In [1]: import numpy as np

In [2]: from numpy import linalg as LA

In [3]: np.set_printoptions(precision=2, suppress=True, linewidth=100)

In [4]: data = np.loadtxt("block7.csv", delimiter=",")

In [5]: print(data)
[[  5.   5.   9.]
 [  5.  25. -45.]
 [  9. -45. 162.]]

In [6]: U, sv, Vh = LA.svd(data)

In [7]: evecs = Vh[:(sv > 1e-8).sum()]

In [8]: rng = np.random.default_rng(47)

In [9]: x = data[2] + -3 * data[1] + rng.integers(2) * np.eye(3)[0]

In [10]: print(x)
[  -6. -120.  297.]

In [11]: print(LA.matrix_rank(np.vstack([data, x])))
2

In [12]: print(evecs.T @ evecs)
[[ 0.29  0.43  0.16]
 [ 0.43  0.74 -0.09]
 [ 0.16 -0.09  0.96]]

In [13]: x = np.array([-2, 1, 5])

In [14]: print(data @ (2 * x))
[  80. -420. 1494.]

In [15]: print(np.einsum("ij,j->i", data, x))
[  40. -210.  747.]

In [16]: print((data @ x).argmax())
2

In [17]: vals, evecs = LA.eigh(data)

In [18]: print(np.round(evecs.T @ data @ evecs, 2) + 0)
[[  0.     0.     0.  ]
 [  0.    16.24   0.  ]
 [  0.     0.   175.76]]

In [19]: print(np.abs(evecs[:, -1]).round(6).argmax())
2

In [20]: print(np.round(LA.eigvalsh(data @ data), 2) + 0)
[    0.     263.67 30892.33]

In [21]: print(LA.eigvalsh(data + 5 * np.eye(3)))
[  5.    21.24 180.76]

In [22]: print(np.round(LA.svd(data, compute_uv=False), 2) + 0)
[175.76  16.24   0.  ]

In [23]: print(np.abs(evecs[:, -1]))
[0.04 0.28 0.96]

In [24]: print(evecs @ np.diag(vals) @ evecs.T)
[[  5.   5.   9.]
 [  5.  25. -45.]
 [  9. -45. 162.]]

In [25]: print(vals.sum(), np.trace(data))
192.0 192.0

In [26]: mat = np.loadtxt("test15.csv", delimiter=",")

In [27]: print(mat)
[[-3. -1.  0.  0.  0.  0.]
 [ 0.  2.  0.  0.  0.  0.]
 [-3.  3.  0.  0.  0.  0.]
 [ 0.  0. -3. -1.  0.  0.]
 [ 0.  0.  0.  2.  0.  0.]
 [ 0.  0. -3.  3.  0.  0.]
 [ 0.  0.  0.  0. -3. -1.]
 [ 0.  0.  0.  0.  0.  2.]
 [ 0.  0.  0.  0. -3.  3.]]

In [28]: r0 = np.array([2, 4, -1])

In [29]: print(np.polyval(r0, mat[2]))
[ 5. 29. -1. -1. -1. -1.]

In [30]: print(np.cross(mat[2, :3], mat[4, :3]))
[ 0.  0. -0.]

In [31]: print(np.correlate(mat[2], mat[4], "full"))
[ 0.  0. -6.  6.  0.  0.  0.  0.  0.  0.  0.]

In [32]: print(np.convolve(mat[2], r0))
[-6. -6. 15. -3.  0.  0.  0.  0.]

In [33]: x = np.array([1, -1, -1, 2, 0, 1])

In [34]: rhs = mat @ x

In [35]: b, lr = np.zeros(6), 1 / LA.norm(mat, 2) ** 2

In [36]: for i in range(25):
    ...:     b -= lr * mat.T @ (mat @ b - rhs)
    ...:     if i % 5 == 0: print(i, round(LA.norm(mat @ b - rhs), 2))
    ...: 
0 2.36
5 0.14
10 0.01
15 0.0
20 0.0

In [37]: print(round(float(LA.cond(mat)), 2))
1.52

In [38]: print(b.round(2) + 0)
[ 1. -1. -1.  2.  0.  1.]

In [39]: feats = np.array([[0, 0, 0], [0, 0, 1], [0, 1, 0]])

In [40]: vals, evecs = LA.eigh(feats)

In [41]: x = np.array([1, 0, 7])

In [42]: print(np.abs(feats).sum(axis=1).max(), np.abs(vals).max())
1 1.0

In [43]: print(evecs * np.maximum(vals, 0) @ evecs.T)
[[0.  0.  0. ]
 [0.  0.5 0.5]
 [0.  0.5 0.5]]

In [44]: print(np.sort(LA.eigvals(feats).real))
[-1.  0.  1.]

In [45]: print((feats != 0).astype(int))
[[0 0 0]
 [0 0 1]
 [0 1 0]]

In [46]: print(round(LA.det(feats), 2))
0.0

In [47]: print(feats @ feats)
[[0 0 0]
 [0 1 0]
 [0 0 1]]

In [48]: arr = np.load("run11.npy")

In [49]: print(arr)
[[ 1  0  0]
 [ 0  1  0]
 [-1  0  1]]

In [50]: x = np.array([0, 3, 3])

In [51]: a = np.maximum(arr @ x, 0)

In [52]: print(a)
[0 3 3]

In [53]: print(np.maximum(arr @ x, 0) - np.maximum(-arr @ x, 0))
[0 3 3]

In [54]: W = np.array([[2, 2, 2, 1], [2, 2, 1, 0], [1, 1, 1, 2]])

In [55]: b = np.array([3, 2, 1, 1])

In [56]: H = np.maximum(arr @ W + b, 0)

In [57]: print(H)
[[5 4 3 2]
 [5 4 2 1]
 [2 1 0 2]]

In [58]: C = np.array([[0, 1], [4, 0], [4, 4], [2, 5]])

In [59]: print(W @ C)
[[18 15]
 [12  6]
 [12 15]]

In [60]: print(np.sort(np.abs(LA.eigvals(arr))))
[1. 1. 1.]

In [61]: print(round(float(np.abs(LA.eigvals(arr)).max()), 2))
1.0

In [62]: print((arr + arr.T) / 2)
[[ 1.   0.  -0.5]
 [ 0.   1.   0. ]
 [-0.5  0.   1. ]]

In [63]: print(np.allclose(arr @ arr.T, arr.T @ arr))
False

In [64]: print((arr - arr.T) / 2)
[[ 0.   0.   0.5]
 [ 0.   0.   0. ]
 [-0.5  0.   0. ]]

In [65]: print(np.trace(arr))
3

In [66]: print(round(float(LA.det(arr)), 2))
1.0
